>>> import numpy as np
>>> np.set_printoptions(precision=2, suppress=True, linewidth=160, legacy="1.25")
>>> A = np.load("data.npy")
>>> A
array([[ 1.  ,  0.  ,  0.  ,  0.  ,  0.  ,  0.  ,  0.  ,  0.  ],
       [ 0.  ,  1.  ,  0.  ,  0.  ,  0.  ,  0.  ,  0.  ,  0.  ],
       [ 0.  ,  0.  ,  1.  ,  0.  ,  0.  ,  0.  ,  0.  ,  0.  ],
       [ 0.  ,  0.  ,  0.  ,  1.  ,  0.  ,  0.  ,  0.  ,  0.  ],
       [ 0.  ,  0.  ,  0.  ,  0.  ,  0.81,  0.  , -0.59,  0.  ],
       [ 0.  ,  0.  ,  0.  ,  0.  ,  0.  ,  1.  ,  0.  ,  0.  ],
       [ 0.  ,  0.  ,  0.  ,  0.  ,  0.59,  0.  ,  0.81,  0.  ],
       [ 0.  ,  0.  ,  0.  ,  0.  ,  0.  ,  0.  ,  0.  ,  1.  ]])
>>> x = np.array([1, 1, 0, 3, 0, 2, 0, 1])
>>> [p for p in range(1, 25) if np.allclose(np.linalg.matrix_power(A, p), np.eye(8))]
[10, 20]
>>> np.sort(np.abs(np.degrees(np.angle(np.linalg.eigvals(A)))))
array([ 0.,  0.,  0.,  0.,  0.,  0., 36., 36.])
>>> np.linalg.inv(A)
array([[ 1.  ,  0.  ,  0.  ,  0.  ,  0.  ,  0.  ,  0.  ,  0.  ],
       [ 0.  ,  1.  ,  0.  ,  0.  ,  0.  ,  0.  ,  0.  ,  0.  ],
       [ 0.  ,  0.  ,  1.  ,  0.  ,  0.  ,  0.  ,  0.  ,  0.  ],
       [ 0.  ,  0.  ,  0.  ,  1.  ,  0.  ,  0.  ,  0.  ,  0.  ],
       [ 0.  ,  0.  ,  0.  ,  0.  ,  0.81,  0.  ,  0.59,  0.  ],
       [ 0.  ,  0.  ,  0.  ,  0.  ,  0.  ,  1.  ,  0.  ,  0.  ],
       [ 0.  ,  0.  ,  0.  ,  0.  , -0.59,  0.  ,  0.81,  0.  ],
       [ 0.  ,  0.  ,  0.  ,  0.  ,  0.  ,  0.  ,  0.  ,  1.  ]])
>>> round(float(np.linalg.det(A)), 2)
1.0
>>> round(float(np.linalg.norm(x)), 2), np.round(np.linalg.norm(A @ x), 2)
(4.0, 4.0)
>>> f, v = A[7], A[1]
>>> f @ v
0.0
>>> f @ f
1.0
>>> pr = (f @ v) / (f @ f) * f
>>> pr
array([0., 0., 0., 0., 0., 0., 0., 0.])
>>> np.round(A.T @ A, 2) + 0
array([[1., 0., 0., 0., 0., 0., 0., 0.],
       [0., 1., 0., 0., 0., 0., 0., 0.],
       [0., 0., 1., 0., 0., 0., 0., 0.],
       [0., 0., 0., 1., 0., 0., 0., 0.],
       [0., 0., 0., 0., 1., 0., 0., 0.],
       [0., 0., 0., 0., 0., 1., 0., 0.],
       [0., 0., 0., 0., 0., 0., 1., 0.],
       [0., 0., 0., 0., 0., 0., 0., 1.]])
>>> data = np.load("test17.npy")
>>> data
array([[ 0.  ,  1.7 ,  1.5 ,  0.9 , -1.1 ,  1.2 , -1.4 ,  1.  , -0.4 , -0.6 , -0.5 ,  0.5 ,  0.7 ],
       [-0.1 ,  0.7 ,  0.4 ,  0.5 ,  0.1 , -1.4 , -0.7 , -0.6 ,  0.5 , -1.7 ,  1.2 ,  1.  ,  0.1 ],
       [-2.2 , -0.1 ,  0.6 , -0.6 ,  0.4 ,  0.  ,  1.4 ,  0.1 ,  0.7 , -1.2 , -0.3 ,  0.6 , -0.5 ],
       [-0.4 , -2.  , -1.7 ,  0.9 ,  1.4 , -2.2 , -0.1 ,  0.  ,  0.1 , -0.4 , -0.7 , -0.7 ,  0.  ],
       [ 0.5 , -1.3 , -0.9 ,  1.5 ,  0.6 , -1.3 , -0.1 ,  1.7 , -1.4 ,  0.  , -0.3 ,  0.8 ,  1.5 ],
       [-0.07,  0.93,  0.45,  0.51,  0.05, -1.37, -0.82, -0.41,  0.43, -1.62,  1.25,  1.08,  0.  ],
       [ 1.7 , -0.1 ,  0.9 , -1.7 , -0.9 ,  1.9 , -1.7 , -0.8 , -0.6 ,  0.2 ,  0.  , -0.7 ,  0.1 ]])
>>> x = np.array([1, 2, -3, 3, 1, 3, -2, -3, -3, 3, -1, -1, -2])
>>> data @ np.eye(13)[3]
array([ 0.9 ,  0.5 , -0.6 ,  0.9 ,  1.5 ,  0.51, -1.7 ])
>>> np.round(data @ np.ones(13), 2) + 0
array([ 3.5 ,  0.  , -1.1 , -5.8 ,  1.3 ,  0.41, -1.7 ])
>>> data @ (2 * x)
array([  3.8, -16.6, -27.4,  -3.4,  -4.8, -15.4,  14.4])
